>>> import numpy as np
>>> np.set_printoptions(precision=3, suppress=True, linewidth=120, sign=" ")
>>> tidy = lambda a: np.round(a, 3) + 0
>>> F = np.loadtxt("dump.csv", delimiter=",")
>>> tidy(F)
array([[-0.244, -0.582,  0.358, -0.488, -0.042, -0.483],
       [ 0.163, -0.238,  0.523, -0.177, -0.083,  0.778],
       [-0.081, -0.721, -0.275,  0.607, -0.136,  0.105],
       [ 0.814, -0.268, -0.295, -0.256,  0.328, -0.077],
       [-0.081, -0.029, -0.555, -0.477, -0.645,  0.204],
       [-0.488, -0.11 , -0.358, -0.263,  0.67 ,  0.321]])
>>> tidy(F.T @ F)
array([[ 1.,  0.,  0.,  0.,  0.,  0.],
       [ 0.,  1.,  0.,  0.,  0.,  0.],
       [ 0.,  0.,  1.,  0.,  0.,  0.],
       [ 0.,  0.,  0.,  1.,  0.,  0.],
       [ 0.,  0.,  0.,  0.,  1.,  0.],
       [ 0.,  0.,  0.,  0.,  0.,  1.]])
>>> tidy(F @ F.T)
array([[ 1.,  0.,  0.,  0.,  0.,  0.],
       [ 0.,  1.,  0.,  0.,  0.,  0.],
       [ 0.,  0.,  1.,  0.,  0.,  0.],
       [ 0.,  0.,  0.,  1.,  0.,  0.],
       [ 0.,  0.,  0.,  0.,  1.,  0.],
       [ 0.,  0.,  0.,  0.,  0.,  1.]])
>>> tidy(np.linalg.svd(F, compute_uv=False))
array([ 1.,  1.,  1.,  1.,  1.,  1.])
>>> C2 = F.T @ F
>>> tidy(np.trace(C2)), (F ** 2).sum()
(np.float64(6.0), np.float64(6.0))
>>> tidy(np.diag(C2))
array([ 1.,  1.,  1.,  1.,  1.,  1.])
>>> tidy(np.linalg.eigvalsh(C2)[::-1])
array([ 1.,  1.,  1.,  1.,  1.,  1.])
>>> np.allclose(C2, C2.T)
True
>>> E = np.array([[0.4, -0.6, -0.4, -0.6, -1.6, -1.5, -0.5, 0.3, -0.8, -0.7, -0.5],
...     [1.3, -2.2, -1.2, -0.9, -1.2, 0.6, -1.7, -1.5, 0.8, 1.8, 0.5],
...     [2.0, 0.7, -1.8, -0.5, -0.2, 1.4, -0.6, -1.1, -0.3, 0.5, 1.1],
...     [0.3, 0.1, 0.1, -0.1, -0.4, -0.2, -0.2, 1.3, 0.5, 0.3, -0.4],
...     [0.9, -1.4, -0.4, -0.3, 2.5, 0.5, 2.2, -1.1, 1.2, -0.8, 1.0],
...     [0.5, -1.2, 0.9, -1.1, 0.7, -1.0, -0.6, -0.6, -1.1, -1.5, -0.7],
...     [1.5, 0.2, 2.2, 0.4, -0.2, 0.4, -0.4, 0.0, -0.8, -0.7, 1.1],
...     [0.2, 0.0, 1.1, 0.6, 0.5, -0.5, -0.1, -0.4, 0.9, 2.1, -2.4],
...     [-1.8, -1.4, 0.8, -0.2, 2.6, -0.1, -1.2, 2.0, 0.0, 0.8, -0.1]])
>>> E
array([[ 0.4, -0.6, -0.4, -0.6, -1.6, -1.5, -0.5,  0.3, -0.8, -0.7, -0.5],
       [ 1.3, -2.2, -1.2, -0.9, -1.2,  0.6, -1.7, -1.5,  0.8,  1.8,  0.5],
       [ 2. ,  0.7, -1.8, -0.5, -0.2,  1.4, -0.6, -1.1, -0.3,  0.5,  1.1],
       [ 0.3,  0.1,  0.1, -0.1, -0.4, -0.2, -0.2,  1.3,  0.5,  0.3, -0.4],
       [ 0.9, -1.4, -0.4, -0.3,  2.5,  0.5,  2.2, -1.1,  1.2, -0.8,  1. ],
       [ 0.5, -1.2,  0.9, -1.1,  0.7, -1. , -0.6, -0.6, -1.1, -1.5, -0.7],
       [ 1.5,  0.2,  2.2,  0.4, -0.2,  0.4, -0.4,  0. , -0.8, -0.7,  1.1],
       [ 0.2,  0. ,  1.1,  0.6,  0.5, -0.5, -0.1, -0.4,  0.9,  2.1, -2.4],
       [-1.8, -1.4,  0.8, -0.2,  2.6, -0.1, -1.2,  2. ,  0. ,  0.8, -0.1]])
>>> r0 = np.array([4, -3, -4])
>>> tidy(np.polyval(r0, E[0]))
array([-4.56, -0.76, -2.16, -0.76, 11.04,  9.5 , -1.5 , -4.54,  0.96,  0.06, -1.5 ])
>>> tidy(np.cross(E[0, :3], E[1, :3]))
array([-0.16, -0.04, -0.1 ])
>>> left, sig, VT = np.linalg.svd(E, full_matrices=False)
>>> tidy(np.sqrt((sig ** 2).sum())), tidy(np.linalg.norm(E))
(np.float64(10.657), np.float64(10.657))
>>> tidy(sig)
array([ 5.6  ,  4.741,  4.468,  3.827,  3.224,  2.998,  1.823,  1.464,  0.537])
>>> left.shape, sig.shape, VT.shape
((9, 9), (9,), (9, 11))
>>> tidy(left.T @ left)
array([[ 1.,  0.,  0.,  0.,  0.,  0.,  0.,  0.,  0.],
       [ 0.,  1.,  0.,  0.,  0.,  0.,  0.,  0.,  0.],
       [ 0.,  0.,  1.,  0.,  0.,  0.,  0.,  0.,  0.],
       [ 0.,  0.,  0.,  1.,  0.,  0.,  0.,  0.,  0.],
       [ 0.,  0.,  0.,  0.,  1.,  0.,  0.,  0.,  0.],
       [ 0.,  0.,  0.,  0.,  0.,  1.,  0.,  0.,  0.],
       [ 0.,  0.,  0.,  0.,  0.,  0.,  1.,  0.,  0.],
       [ 0.,  0.,  0.,  0.,  0.,  0.,  0.,  1.,  0.],
       [ 0.,  0.,  0.,  0.,  0.,  0.,  0.,  0.,  1.]])
>>> tidy(VT @ VT.T)
array([[ 1.,  0.,  0.,  0.,  0.,  0.,  0.,  0.,  0.],
       [ 0.,  1.,  0.,  0.,  0.,  0.,  0.,  0.,  0.],
       [ 0.,  0.,  1.,  0.,  0.,  0.,  0.,  0.,  0.],
       [ 0.,  0.,  0.,  1.,  0.,  0.,  0.,  0.,  0.],
       [ 0.,  0.,  0.,  0.,  1.,  0.,  0.,  0.,  0.],
       [ 0.,  0.,  0.,  0.,  0.,  1.,  0.,  0.,  0.],
       [ 0.,  0.,  0.,  0.,  0.,  0.,  1.,  0.,  0.],
       [ 0.,  0.,  0.,  0.,  0.,  0.,  0.,  1.,  0.],
       [ 0.,  0.,  0.,  0.,  0.,  0.,  0.,  0.,  1.]])
>>> Y = np.array([[-3, 1, -3],
...     [-3, -3, -3],
...     [3, 0, 1],
...     [0, 3, 3],
...     [-1, -3, 2],
...     [3, 2, -3],
...     [3, 0, 2],
...     [-2, -2, 2],
...     [-1, 0, 2],
...     [1, -2, 2],
...     [-1, 2, -3]])
>>> np.vstack([E, Y.T]).shape
(12, 11)
>>> tidy(np.einsum("ij->j", E))
array([ 5.3, -5.8,  1.3, -2.7,  2.7, -0.4, -3.1, -1.1,  0.4,  1.8, -0.4])
>>> Y @ E
Traceback (most recent call last):
  File "<python-input-27>", line 1, in <module>
    Y @ E
    ~~^~~
ValueError: matmul: Input operand 1 has a mismatch in its core dimension 0, with gufunc signature (n?,k),(k,m?)->(n?,m?) (size 9 is different from 3)
>>> np.linalg.matrix_rank(E @ Y)
np.int64(3)
>>> Y = E / np.sqrt((E ** 2).mean(axis=1, keepdims=True))
>>> tidy(Y[1])
array([ 0.968, -1.638, -0.893, -0.67 , -0.893,  0.447, -1.266, -1.117,  0.596,  1.34 ,  0.372])
>>> np.linalg.matrix_rank(E - E.mean(axis=1, keepdims=True))
np.int64(9)
>>> Y = E / np.linalg.norm(E, axis=1)
Traceback (most recent call last):
  File "<python-input-32>", line 1, in <module>
    Y = E / np.linalg.norm(E, axis=1)
        ~~^~~~~~~~~~~~~~~~~~~~~~~~~~~
ValueError: operands could not be broadcast together with shapes (9,11) (9,) 
>>> Y = E / np.linalg.norm(E, axis=1, keepdims=True)
>>> C2 = Y @ Y.T
>>> np.argwhere(np.triu(np.abs(C2) > 0.95, 1))
array([], shape=(0, 2), dtype=int64)
>>> data = np.load("case15.npy")
>>> data
array([[-1,  3, -3, -3,  3],
       [ 3, -1,  3, -3, -3],
       [-3,  3, -1,  3, -3],
       [-3, -3,  3, -1,  3],
       [ 3, -3, -3,  3, -1]])
>>> # symmetric
>>> r0, v = data[1], data[3]
>>> r0 @ r0
np.int64(37)
>>> p = (r0 @ v) / (r0 @ r0) * r0
>>> np.outer(r0, v)
array([[-9, -9,  9, -3,  9],
       [ 3,  3, -3,  1, -3],
       [-9, -9,  9, -3,  9],
       [ 9,  9, -9,  3, -9],
       [ 9,  9, -9,  3, -9]])
>>> tidy(np.linalg.norm(r0 + v) ** 2 + np.linalg.norm(r0 - v) ** 2)
np.float64(148.0)
>>> tidy(v - p)
array([-2.757, -3.081,  3.243, -1.243,  2.757])
>>> (v - p) @ r0
np.float64(0.0)
>>> A = np.load("test19.npy")
>>> A
array([[ 18,  11,   1,   5,  14],
       [ 11,   4, -10,  -2,  13],
       [  1, -10,   8,   6,  -7],
       [  5,  -2,   6,  -2,  -1],
       [ 14,  13,  -7,  -1, -12]])
>>> # symmetric, so the eigenvalues are real
>>> tidy(np.linalg.eigvalsh(A).min())
np.float64(-21.172)
>>> np.all(np.linalg.eigvalsh(A) > 0)
np.False_
>>> [round(float(np.linalg.det(A[:i, :i])), 2) + 0 for i in range(1, 6)]
[18.0, -49.0, -2416.0, 17188.0, -488256.0]
>>> mat = np.load("a.npy")
>>> mat
array([[  4.318,   9.824,  12.373,  -0.608,  -8.36 ,  12.839,   0.745, -14.716],
       [ 26.315,  -5.187,   4.275,  -8.088,  -8.086,   4.232,  -6.181,   3.652],
       [ 24.705,  -3.573,   5.245,  -6.191,  -9.3  ,   5.348,  -4.492,   3.815],
       [  7.363,   9.033,  10.806,  -2.247,  -7.956,   9.318,   0.355, -14.473],
       [ 26.774,  -2.774,   5.071,  -5.16 ,  -8.034,   5.21 ,  -4.381,   3.294],
       [  5.178,   9.169,  11.57 ,  -2.011,  -9.025,  12.359,  -0.377, -15.46 ],
       [ 26.687,  -3.806,   3.909,  -8.612,  -6.904,   4.957,  -5.543,   4.361],
       [  3.671,  10.7  ,  12.199,  -0.007,  -8.994,   9.604,   2.37 , -14.386],
       [ 25.599,  -5.493,   5.266,  -5.15 ,  -6.633,   6.239,  -6.317,   6.78 ],
       [ 28.03 ,  -3.856,   6.595,  -7.472,  -8.009,   4.297,  -5.202,   4.326],
       [ 25.391,  -5.438,   6.291,  -8.181,  -8.883,   4.148,  -6.068,   4.896],
       [ 26.595,  -3.86 ,   4.253,  -7.253,  -6.641,   4.258,  -3.591,   5.046],
       [ 26.968,  -3.249,   4.891,  -7.357,  -8.22 ,   6.319,  -5.331,   5.639],
       [ 25.611,  -5.374,   5.512,  -8.927,  -7.216,   5.29 ,  -4.558,   5.73 ],
       [ 26.069,  -3.886,   5.624,  -6.831,  -7.669,   5.734,  -4.557,   4.347],
       [ 24.125,  -3.314,   5.038,  -6.315,  -8.288,   7.346,  -4.847,   2.192],
       [ 26.719,  -4.565,   4.454,  -5.581,  -9.572,   4.456,  -4.468,   5.46 ],
       [ 26.502,  -5.234,   3.975,  -6.454,  -7.659,   5.374,  -5.9  ,   7.054],
       [  5.765,  11.309,  13.477,  -2.107,  -9.134,  12.28 ,   1.689, -14.574],
       [  6.18 ,   9.892,  13.685,  -0.163,  -7.224,  12.439,   0.905, -13.867],
       [  6.227,   9.728,   9.417,  -1.957,  -7.947,  11.258,   1.633, -15.712]])
>>> C2 = np.cov(mat, rowvar=False)
>>> tidy(np.polyfit(mat[:, 7], mat[:, 3], 1))
array([-0.285, -5.577])
>>> tidy(np.corrcoef(mat[:, 7], mat[:, 3])[0, 1])
np.float64(-0.913)
>>> C2.shape
(8, 8)
>>> Y = np.c_[mat[:, :3] @ np.array([[5, -3, 5], [1, 0, 2], [2, -5, 4]]), np.array([2, 1, 0, 1, 1, 3, 3, 2, 1, 2, 2, 2, 3, 0, 0, 1, 2, 3, 0, 3, 3])]
>>> tidy(Y)
array([[  56.16 ,  -74.819,   90.73 ,    2.   ],
       [ 134.938, -100.32 ,  138.301,    1.   ],
       [ 130.442, -100.34 ,  137.359,    0.   ],
       [  67.46 ,  -76.119,   98.105,    1.   ],
       [ 141.238, -105.677,  148.606,    1.   ],
       [  58.199,  -73.384,   90.508,    3.   ],
       [ 137.447,  -99.606,  141.459,    3.   ],
       [  53.453,  -72.008,   88.551,    2.   ],
       [ 133.034, -103.127,  138.073,    1.   ],
       [ 149.484, -117.065,  158.818,    2.   ],
       [ 134.099, -107.628,  141.243,    2.   ],
       [ 137.621, -101.05 ,  142.267,    2.   ],
       [ 141.373, -105.359,  147.906,    3.   ],
       [ 133.705, -104.393,  139.355,    0.   ],
       [ 137.707, -106.327,  145.069,    0.   ],
       [ 127.387,  -97.565,  134.149,    1.   ],
       [ 137.938, -102.427,  142.281,    2.   ],
       [ 135.226,  -99.381,  137.942,    3.   ],
       [  67.088,  -84.68 ,  105.351,    0.   ],
       [  68.162,  -86.965,  105.424,    3.   ],
       [  59.697,  -65.766,   88.259,    3.   ]])
>>> tidy(np.linalg.lstsq(mat, Y[:, 0])[0])
array([ 5.,  1.,  2.,  0.,  0.,  0.,  0.,  0.])
>>> tidy(np.linalg.norm(np.linalg.qr(mat)[0].T @ Y, axis=0) ** 2 / ((Y ** 2).sum(axis=0) + 1e-12))
array([ 1.   ,  1.   ,  1.   ,  0.768])
